>>> import numpy as np
>>> import numpy.linalg as la
>>> np.set_printoptions(suppress=True, linewidth=100)
>>> rnd = lambda a: np.round(a, 3) + 0
>>> W0 = np.load("layer17.npy")
>>> rnd(W0)
array([[-3.909,  1.879,  2.488],
       [ 4.359,  1.963,  1.465],
       [ 2.703,  3.085,  2.86 ],
       [ 2.32 ,  3.215,  3.047],
       [ 0.22 , -3.439, -3.623],
       [ 1.387,  3.413,  3.38 ],
       [-4.565, -1.685, -1.148],
       [ 4.296,  2.036,  1.55 ],
       [-4.239, -2.098, -1.622],
       [-4.927,  0.166,  0.835],
       [-2.046, -3.289, -3.161],
       [-4.818,  0.547,  1.219],
       [-1.628, -3.377, -3.309],
       [ 3.184,  2.871,  2.572],
       [ 2.105, -2.992, -3.408],
       [ 4.924,  0.843,  0.219],
       [-4.326,  1.422,  2.066],
       [-4.018, -2.311, -1.875],
       [-0.74 ,  3.369,  3.619]])
>>> Xc = W0 - W0.mean(axis=0)
>>> left, sigma, vt = la.svd(Xc, full_matrices=False)
>>> np.searchsorted(np.cumsum(sigma ** 2) / (sigma ** 2).sum(), 0.9) + 1
np.int64(2)
>>> la.matrix_rank(Xc)
np.int64(2)
>>> rnd((sigma ** 2).sum() ** 2 / (sigma ** 4).sum())
np.float64(1.821)
>>> np.abs(left[:, 0]).argmax()
np.int64(13)
>>> rk = la.matrix_rank(W0)
>>> rk
np.int64(2)
>>> ns = la.svd(W0)[2][rk:].T
>>> la.matrix_rank(W0.T @ W0), la.matrix_rank(W0 @ W0.T)
(np.int64(2), np.int64(2))
>>> rnd(W0 @ ns)
array([[0.],
       [0.],
       [0.],
       [0.],
       [0.],
       [0.],
       [0.],
       [0.],
       [0.],
       [0.],
       [0.],
       [0.],
       [0.],
       [0.],
       [0.],
       [0.],
       [0.],
       [0.],
       [0.]])
>>> [int(la.matrix_rank(W0[:i])) for i in range(1, len(W0) + 1)]
[1, 2, 2, 2, 2, 2, 2, 2, 2, 2, 2, 2, 2, 2, 2, 2, 2, 2, 2]
>>> rnd(ns @ ns.T)
array([[ 0.009, -0.067,  0.064],
       [-0.067,  0.517, -0.495],
       [ 0.064, -0.495,  0.474]])
>>> rnd(ns[:, 0] / ns[np.abs(ns[:, 0]).round(6).argmax(), 0])
array([-0.129,  1.   , -0.957])
>>> [int(la.matrix_rank(np.delete(W0, i, axis=0))) for i in range(19)]
[2, 2, 2, 2, 2, 2, 2, 2, 2, 2, 2, 2, 2, 2, 2, 2, 2, 2, 2]
>>> [int(la.matrix_rank(W0[:, :j + 1])) for j in range(3)]
[1, 2, 2]
>>> X = np.loadtxt("case6.csv", delimiter=",")
>>> rnd(X)
array([[ 3.509,  1.388, -3.28 ],
       [-1.133, -2.633, -4.097],
       [-0.112,  1.874,  4.634],
       [ 4.04 ,  2.732, -1.102],
       [ 2.802,  0.476, -4.114],
       [ 2.035, -0.319, -4.556],
       [ 2.397,  3.179,  3.024],
       [ 1.199, -1.057, -4.737],
       [ 3.692,  1.686, -2.92 ],
       [ 3.46 ,  3.33 ,  1.393]])
>>> rnd(X @ la.pinv(X) @ X)
array([[ 3.509,  1.388, -3.28 ],
       [-1.133, -2.633, -4.097],
       [-0.112,  1.874,  4.634],
       [ 4.04 ,  2.732, -1.102],
       [ 2.802,  0.476, -4.114],
       [ 2.035, -0.319, -4.556],
       [ 2.397,  3.179,  3.024],
       [ 1.199, -1.057, -4.737],
       [ 3.692,  1.686, -2.92 ],
       [ 3.46 ,  3.33 ,  1.393]])
>>> rnd(np.trace(la.pinv(X) @ X))
np.float64(2.0)
>>> np.abs(np.diag(la.qr(X)[1])) > 1e-9
array([ True,  True, False])
>>> la.lstsq(X[:-1].T, X[-1])[2]
np.int32(2)
>>> rk = la.matrix_rank(X)
>>> rk
np.int64(2)
>>> ns = la.svd(X)[2][rk:].T
>>> np.allclose(X @ ns, 0)
True
>>> rnd(X @ ns)
array([[0.],
       [0.],
       [0.],
       [0.],
       [0.],
       [0.],
       [0.],
       [0.],
       [0.],
       [0.]])
>>> rnd(ns[:, 0] / ns[np.abs(ns[:, 0]).round(6).argmax(), 0])
array([-0.792,  1.   , -0.424])
>>> Xc = X - X.mean(axis=0)
>>> left, sigma, vt = la.svd(Xc, full_matrices=False)
>>> rnd((sigma ** 2).sum() ** 2 / (sigma ** 4).sum())
np.float64(1.585)
>>> la.matrix_rank(Xc)
np.int64(2)
>>> rnd(Xc.mean(axis=0))
array([0., 0., 0.])
>>> (np.sign(left[:, 0]) == np.sign(left[0, 0])).astype(int)
array([1, 1, 0, 0, 1, 1, 0, 1, 1, 0])
>>> np.searchsorted(np.cumsum(sigma ** 2) / (sigma ** 2).sum(), 0.9) + 1
np.int64(2)
>>> rnd(sigma ** 2 / (sigma ** 2).sum())
array([0.756, 0.244, 0.   ])
>>> dist = la.norm(X[:, None] - X[None], axis=-1)
>>> dist[2].round(6).argsort(kind="stable")[:4]
array([2, 6, 9, 3])
>>> rnd(dist[:5, :5])
array([[0.   , 6.195, 8.717, 2.614, 1.423],
       [6.195, 0.   , 9.878, 8.032, 5.015],
       [8.717, 9.878, 0.   , 7.133, 9.326],
       [2.614, 8.032, 7.133, 0.   , 3.961],
       [1.423, 5.015, 9.326, 3.961, 0.   ]])
>>> left, sigma, vt = la.svd(X)
>>> evecs = vt[:(sigma > 1e-8).sum()]
>>> rng = np.random.default_rng(84948)
>>> x0 = X[0] + 4 * X[2] + rng.integers(2) * np.eye(3)[1]
>>> rnd(x0)
array([ 3.06 ,  9.885, 15.256])
>>> rnd(evecs.T @ evecs)
array([[ 0.653,  0.438, -0.186],
       [ 0.438,  0.446,  0.235],
       [-0.186,  0.235,  0.901]])
>>> rnd(np.diag(evecs.T @ evecs))
array([0.653, 0.446, 0.901])
>>> np.allclose(evecs.T @ evecs @ x0, x0)
False
